$ python -q
>>> import numpy as np
>>> np.set_printoptions(precision=1, suppress=True, linewidth=200, floatmode="fixed")
>>> feats = np.load("layer9.npy")
>>> feats
array([[-3,  2,  1,  0,  0],
       [ 3,  1,  0, -2, -8],
       [ 1,  1, -2,  1,  4],
       [ 2,  0, -2, -2, -8]])
>>> def softmax(z):
...     e = np.exp(z - z.max(axis=-1, keepdims=True))
...     return e / e.sum(axis=-1, keepdims=True)
... 
>>> np.round(softmax(feats[1]), 1) + 0
array([0.8, 0.1, 0.0, 0.0, 0.0])
>>> np.round(softmax(feats[1] + 4), 1) + 0
array([0.8, 0.1, 0.0, 0.0, 0.0])
>>> np.round(softmax(10 * feats[1]), 1) + 0
array([1.0, 0.0, 0.0, 0.0, 0.0])
>>> scores = feats @ feats.T / np.sqrt(5)
>>> softmax(scores).round(6).argmax(axis=1)
array([0, 1, 2, 3])
>>> softmax(scores)[1] @ feats
array([ 2.9,  0.9, -0.3, -2.0, -8.0])
>>> np.round(softmax(scores), 1) + 0
array([[1.0, 0.0, 0.0, 0.0],
       [0.0, 0.9, 0.0, 0.1],
       [0.0, 0.0, 1.0, 0.0],
       [0.0, 0.3, 0.0, 0.7]])
>>> np.round(softmax(scores + np.triu(np.full(scores.shape, -np.inf), 1)), 1) + 0
array([[1.0, 0.0, 0.0, 0.0],
       [0.0, 1.0, 0.0, 0.0],
       [0.0, 0.0, 1.0, 0.0],
       [0.0, 0.3, 0.0, 0.7]])
>>> theta = np.radians(135)
>>> Rm = np.eye(5)
>>> Rm[3, 3] = Rm[0, 0] = np.cos(theta)
>>> Rm[3, 0], Rm[0, 3] = -np.sin(theta), np.sin(theta)
>>> Rm
array([[-0.7,  0.0,  0.0,  0.7,  0.0],
       [ 0.0,  1.0,  0.0,  0.0,  0.0],
       [ 0.0,  0.0,  1.0,  0.0,  0.0],
       [-0.7,  0.0,  0.0, -0.7,  0.0],
       [ 0.0,  0.0,  0.0,  0.0,  1.0]])
>>> other = feats @ Rm.T
>>> np.allclose(np.linalg.norm(feats, axis=1), np.linalg.norm(other, axis=1))
True
>>> np.allclose(feats @ feats.T, other @ other.T)
True
>>> np.abs(other - feats).max(axis=0)
array([6.5, 0.0, 0.0, 2.4, 0.0])
>>> round(float(np.linalg.det(Rm)), 1), round(np.trace(Rm), 1)
(1.0, np.float64(1.6))
>>> O, V = np.linalg.qr(Rm[:, :2])[0], np.linalg.qr(Rm[:, 2:])[0]
>>> sv = np.linalg.svd(O.T @ V, compute_uv=False)
>>> sv.round(1) + 0
array([0.0, 0.0])
>>> np.round(np.linalg.norm(O @ O.T - V @ V.T, 2), 1)
np.float64(1.0)
>>> (sv > 0.9).sum()
np.int64(0)
>>> u = np.array([-3, 2])
>>> np.cross(feats[0, :3], feats[2, :3])
array([-5, -5, -5])
>>> np.polyval(u, feats[0])
array([11, -4, -1,  2,  2])
>>> other = np.array([[1], [-2], [3], [-3]])
>>> C = np.array([[-4, -1, -8, -5, 5, 2, 4]])
>>> W0 = other @ C
>>> W0
array([[ -4,  -1,  -8,  -5,   5,   2,   4],
       [  8,   2,  16,  10, -10,  -4,  -8],
       [-12,  -3, -24, -15,  15,   6,  12],
       [ 12,   3,  24,  15, -15,  -6, -12]])
>>> # rows and columns are dependent
>>> other = W0[0, 0] * W0[1:] - np.outer(W0[1:, 0], W0[0])
>>> other
array([[0, 0, 0, 0, 0, 0, 0],
       [0, 0, 0, 0, 0, 0, 0],
       [0, 0, 0, 0, 0, 0, 0]])
>>> np.linalg.matrix_rank(other), np.linalg.matrix_rank(W0)
(np.int64(0), np.int64(1))
>>> rank = np.linalg.matrix_rank(W0)
>>> rank
np.int64(1)
>>> N = np.linalg.svd(W0)[2][rank:].T
>>> np.round(W0 @ N, 1) + 0
array([[0.0, 0.0, 0.0, 0.0, 0.0, 0.0],
       [0.0, 0.0, 0.0, 0.0, 0.0, 0.0],
       [0.0, 0.0, 0.0, 0.0, 0.0, 0.0],
       [0.0, 0.0, 0.0, 0.0, 0.0, 0.0]])
>>> np.round(N @ N.T, 1) + 0
array([[ 0.9,  0.0, -0.2, -0.1,  0.1,  0.1,  0.1],
       [ 0.0,  1.0, -0.1,  0.0,  0.0,  0.0,  0.0],
       [-0.2, -0.1,  0.6, -0.3,  0.3,  0.1,  0.2],
       [-0.1,  0.0, -0.3,  0.8,  0.2,  0.1,  0.1],
       [ 0.1,  0.0,  0.3,  0.2,  0.8, -0.1, -0.1],
       [ 0.1,  0.0,  0.1,  0.1, -0.1,  1.0, -0.1],
       [ 0.1,  0.0,  0.2,  0.1, -0.1, -0.1,  0.9]])
>>> [int(np.linalg.matrix_rank(W0[:, :j + 1])) for j in range(7)]
[1, 1, 1, 1, 1, 1, 1]
>>> [int(np.linalg.matrix_rank(np.delete(W0, i, axis=0))) for i in range(4)]
[1, 1, 1, 1]
>>> N.shape
(7, 6)
>>> x0 = np.array([-7, 3, 3, 6, 1, 5, 9])
>>> a = np.maximum(W0 @ x0, 0)
>>> W0 * (a > 1e-9)[:, None]
array([[ -4,  -1,  -8,  -5,   5,   2,   4],
       [  0,   0,   0,   0,   0,   0,   0],
       [-12,  -3, -24, -15,  15,   6,  12],
       [  0,   0,   0,   0,   0,   0,   0]])
>>> a
array([22,  0, 66,  0])
>>> np.tanh(W0 @ x0)
array([ 1.0, -1.0,  1.0, -1.0])
>>> np.maximum(W0 @ x0, 0) - np.maximum(-W0 @ x0, 0)
array([ 22, -44,  66, -66])
>>> np.flatnonzero(a > 1e-9)
array([0, 2])
>>> np.maximum(W0 @ (3 * x0), 0)
array([ 66,   0, 198,   0])
>>> F = np.load("w.npy")
>>> F
array([[0, 0, 3],
       [0, 0, 0],
       [0, 0, 0],
       [0, 0, 8],
       [0, 0, 0],
       [0, 0, 0],
       [0, 4, 0]])
>>> # rank 2
>>> u, r1 = W0[0], W0[2]
>>> u @ u
np.int64(151)
>>> pr = (u @ r1) / (u @ u) * u
>>> np.linalg.matrix_rank(np.outer(u, r1))
np.int64(1)
>>> pr
array([-12.0,  -3.0, -24.0, -15.0,  15.0,   6.0,  12.0])
>>> rank = np.linalg.matrix_rank(F)
>>> rank
np.int64(2)
>>> N = np.linalg.svd(F)[2][rank:].T
>>> [int(np.linalg.matrix_rank(F[:, :j + 1])) for j in range(3)]
[0, 1, 2]
>>> N[:, 0] / N[np.abs(N[:, 0]).round(6).argmax(), 0]
array([1.0, 0.0, 0.0])
>>> [int(np.linalg.matrix_rank(F[:i])) for i in range(1, len(F) + 1)]
[1, 1, 1, 1, 1, 1, 2]
>>> [int(np.linalg.matrix_rank(np.delete(F, i, axis=0))) for i in range(7)]
[2, 2, 2, 2, 2, 2, 1]
>>> A = np.loadtxt("block12.csv", delimiter=",")
>>> A
array([[-2.0, -0.4, -1.0,  0.0, -0.3,  0.0,  1.6],
       [ 0.6, -0.2, -0.4,  0.3, -1.1,  0.6, -1.0],
       [ 1.1, -0.6, -2.2, -0.7,  0.3,  0.9,  0.4]])
>>> F @ F.T
array([[ 9,  0,  0, 24,  0,  0,  0],
       [ 0,  0,  0,  0,  0,  0,  0],
       [ 0,  0,  0,  0,  0,  0,  0],
       [24,  0,  0, 64,  0,  0,  0],
       [ 0,  0,  0,  0,  0,  0,  0],
       [ 0,  0,  0,  0,  0,  0,  0],
       [ 0,  0,  0,  0,  0,  0, 16]])
>>> np.linalg.svd(F, compute_uv=False)
array([8.5, 4.0, 0.0])
>>> F.T @ F
array([[ 0,  0,  0],
       [ 0, 16,  0],
       [ 0,  0, 73]])
>>> np.linalg.norm(F, axis=0)
array([0.0, 4.0, 8.5])
>>> E = np.load("arr.npy")
>>> E
array([[ 0.0,  0.0, -1.0, -1.0,  0.0],
       [ 0.0,  0.0,  0.0,  0.0, -1.0],
       [-1.0,  0.0,  0.0, -1.0,  0.0],
       [-1.0,  0.0, -1.0,  0.0,  0.0],
       [ 0.0, -1.0,  0.0,  0.0,  0.0]])
>>> # symmetric
>>> W1 = np.array([[2, 2, -2, -2],
...     [1, -2, 1, -2],
...     [0, 2, 1, 2],
...     [-1, -2, 1, -2],
...     [-1, 2, 2, 2]])
>>> b = np.array([-2, 3, -3, 2])
>>> H = np.maximum(E @ W1 + b, 0)
>>> (H > 0).mean(axis=0)
array([0.0, 0.8, 0.0, 0.8])
>>> C = np.array([[7, 4], [1, 1], [9, -8], [9, -9]])
>>> H @ C
array([[ 21.0, -15.0],
       [  1.0,   1.0],
       [ 57.0, -51.0],
       [ 18.0, -18.0],
       [ 41.0, -31.0]])
>>> (H @ C).round(6).argmax(axis=1)
array([0, 0, 0, 0, 0])
>>> O, Rm = np.linalg.qr(E)
>>> O
array([[ 0.0,  0.0, -0.8, -0.6,  0.0],
       [-0.0,  0.0,  0.0,  0.0,  1.0],
       [ 0.7, -0.0,  0.4, -0.6,  0.0],
       [ 0.7, -0.0, -0.4,  0.6,  0.0],
       [-0.0,  1.0,  0.0, -0.0,  0.0]])
>>> round(abs(Rm[0, 0]), 1), round(float(np.linalg.norm(E[:, 0])), 1)
(np.float64(1.4), 1.4)
>>> O.shape, Rm.shape
((5, 5), (5, 5))
>>> Rm
array([[-1.4,  0.0, -0.7, -0.7,  0.0],
       [ 0.0, -1.0,  0.0,  0.0,  0.0],
       [ 0.0,  0.0,  1.2,  0.4,  0.0],
       [ 0.0,  0.0,  0.0,  1.2,  0.0],
       [ 0.0,  0.0,  0.0,  0.0, -1.0]])
>>> x0 = np.array([2, 3, 0, 0, 1])
>>> rhs = Rm @ x0
>>> rhs
array([-2.8, -3.0,  0.0,  0.0, -1.0])
>>> np.linalg.solve(Rm, 5 * rhs)
array([10.0, 15.0,  0.0,  0.0,  5.0])
>>> np.linalg.solve(Rm, Rm[:, 4])
array([-0.0, -0.0,  0.0,  0.0,  1.0])
>>> np.linalg.solve(Rm, rhs)
array([2.0, 3.0, 0.0, 0.0, 1.0])
>>> hat = np.triu(np.array([[-2, 0, -3, -3, 2],
...     [1, 3, 0, -3, -3],
...     [1, -2, 1, -2, -1],
...     [0, -2, 1, 0, 1],
...     [-3, 2, -1, 3, -2]]), 1) + np.eye(5)
>>> other = hat @ E @ np.linalg.inv(hat)
>>> np.linalg.matrix_rank(other)
np.int64(5)
>>> other
array([[  6.0,  -2.0,  20.0,  54.0, -52.0],
       [  3.0,   3.0,  12.0,  42.0, -28.0],
       [  1.0,   1.0,   5.0,  15.0,  -9.0],
       [ -1.0,  -1.0,  -4.0, -14.0,   9.0],
       [  0.0,  -1.0,   0.0,  -3.0,   0.0]])
>>> np.trace(other), np.trace(E)
(np.float64(0.0), np.float64(0.0))
>>> np.round(np.poly(other), 1) + 0
array([ 1.0,  0.0, -4.0,  2.0,  3.0, -2.0])
>>> hat @ E - E @ hat
array([[ 6.0, -2.0,  3.0,  1.0,  0.0],
       [ 3.0,  3.0,  3.0,  0.0,  0.0],
       [ 2.0,  1.0, -1.0, -3.0,  3.0],
       [ 0.0, -1.0, -3.0, -5.0,  1.0],
       [ 0.0,  0.0,  0.0, -3.0, -3.0]])
>>> M = np.loadtxt("a.csv", delimiter=",")
>>> M
array([[-1.0,  0.0,  0.0,  0.0,  0.0,  0.0,  0.0],
       [ 0.0,  2.0, -1.0,  1.0, -2.0, -1.0,  1.0],
       [ 0.0,  2.0,  2.0,  0.0, -1.0,  0.0,  0.0],
       [ 0.0, -1.0,  0.0,  2.0,  2.0,  0.0,  1.0],
       [ 0.0,  2.0,  0.0,  1.0, -1.0,  1.0,  1.0],
       [ 0.0, -1.0,  2.0, -2.0,  1.0, -2.0,  0.0],
       [ 0.0,  2.0, -1.0, -1.0,  1.0,  0.0,  1.0]])
>>> # splits into 2 blocks
>>> np.round(softmax(M[1] + 5), 1) + 0
array([0.1, 0.5, 0.0, 0.2, 0.0, 0.0, 0.2])
>>> np.round(softmax(10 * M[1]), 1) + 0
array([0.0, 1.0, 0.0, 0.0, 0.0, 0.0, 0.0])
>>> scores = M @ M.T / np.sqrt(7)
>>> np.round(softmax(scores), 1) + 0
array([[0.2, 0.1, 0.1, 0.1, 0.1, 0.1, 0.1],
       [0.0, 0.8, 0.0, 0.0, 0.1, 0.0, 0.0],
       [0.0, 0.1, 0.7, 0.0, 0.1, 0.0, 0.0],
       [0.0, 0.0, 0.0, 0.9, 0.0, 0.0, 0.0],
       [0.0, 0.3, 0.1, 0.0, 0.4, 0.0, 0.1],
       [0.0, 0.0, 0.0, 0.0, 0.0, 1.0, 0.0],
       [0.0, 0.1, 0.0, 0.0, 0.1, 0.0, 0.7]])
>>> softmax(scores).round(6).argmax(axis=1)
array([0, 1, 2, 3, 4, 5, 6])
>>> np.round(softmax(scores + np.triu(np.full(scores.shape, -np.inf), 1)), 1) + 0
array([[1.0, 0.0, 0.0, 0.0, 0.0, 0.0, 0.0],
       [0.0, 1.0, 0.0, 0.0, 0.0, 0.0, 0.0],
       [0.0, 0.1, 0.8, 0.0, 0.0, 0.0, 0.0],
       [0.0, 0.0, 0.0, 1.0, 0.0, 0.0, 0.0],
       [0.0, 0.3, 0.2, 0.0, 0.5, 0.0, 0.0],
       [0.0, 0.0, 0.0, 0.0, 0.0, 1.0, 0.0],
       [0.0, 0.1, 0.0, 0.0, 0.1, 0.0, 0.7]])
>>> arr = np.load("run19.npy")
>>> arr
array([[ 0.0,  1.0,  0.0],
       [-4.0,  3.0, -2.0],
       [ 0.0, -1.0,  0.0]])
>>> # row 1 is much longer than the rest
>>> hat = np.triu(np.array([[1, 2, 0], [1, 1, 2], [1, 0, 0]]), 1) + np.eye(3)
>>> other = hat @ arr @ np.linalg.inv(hat)
>>> np.trace(other), np.trace(arr)
(np.float64(3.0), np.float64(3.0))
>>> np.linalg.matrix_rank(other)
np.int64(2)
>>> hat @ arr - arr @ hat
array([[-8.0,  6.0, -6.0],
       [ 0.0,  6.0, -6.0],
       [ 0.0,  0.0,  2.0]])
>>> C2 = arr.T @ arr
>>> np.linalg.matrix_rank(C2)
np.int64(2)
>>> np.allclose(C2, C2.T)
True
>>> np.round(np.linalg.svd(arr, compute_uv=False) ** 2, 1) + 0
array([29.7,  1.3,  0.0])
>>> left, sv, Vh = np.linalg.svd(arr)
>>> V = Vh[:(sv > 1e-8).sum()]
>>> rng = np.random.default_rng(26)
>>> x0 = arr[2] + 4 * arr[1] + rng.integers(2) * np.eye(3)[2]
>>> x0
array([-16.0,  11.0,  -7.0])
>>> np.diag(V.T @ V)
array([0.8, 1.0, 0.2])
>>> np.round(V.T @ V, 1) + 0
array([[0.8, 0.0, 0.4],
       [0.0, 1.0, 0.0],
       [0.4, 0.0, 0.2]])
>>> W1 = np.array([[2, 1, 1], [1, 2, 2], [0, 1, -2]])
>>> b = np.array([2, 0, 1])
>>> H = np.maximum(arr @ W1 + b, 0)
>>> H
array([[3.0, 2.0, 3.0],
       [0.0, 0.0, 7.0],
       [1.0, 0.0, 0.0]])
>>> C = np.array([[1, 0, 3], [1, -3, -3], [1, 3, -1]])
>>> (H @ C).round(6).argmax(axis=1)
array([0, 1, 2])
>>> np.count_nonzero(arr)
np.int64(5)
>>> arr.shape
(3, 3)
>>> arr - arr[0]
array([[ 0.0,  0.0,  0.0],
       [-4.0,  2.0, -2.0],
       [ 0.0, -2.0,  0.0]])
>>> np.unravel_index(np.abs(arr).argmax(), arr.shape)
(np.int64(1), np.int64(0))
>>> arr.mean(axis=0)
array([-1.3,  1.0, -0.7])
>>> arr[:, 3]
Traceback (most recent call last):
  File "<python-input-143>", line 1, in <module>
    arr[:, 3]
    ~~~^^^^^^
IndexError: index 3 is out of bounds for axis 1 with size 3
>>> np.linalg.rank(arr)
Traceback (most recent call last):
  File "<python-input-144>", line 1, in <module>
    np.linalg.rank(arr)
    ^^^^^^^^^^^^^^
AttributeError: module 'numpy.linalg' has no attribute 'rank'
>>> np.abs(arr).max()
np.float64(4.0)
>>> np.round(np.linalg.svd(arr, compute_uv=False), 1) + 0
array([5.4, 1.2, 0.0])
>>> np.diff(arr, axis=0)
array([[-4.0,  2.0, -2.0],
       [ 4.0, -4.0,  2.0]])
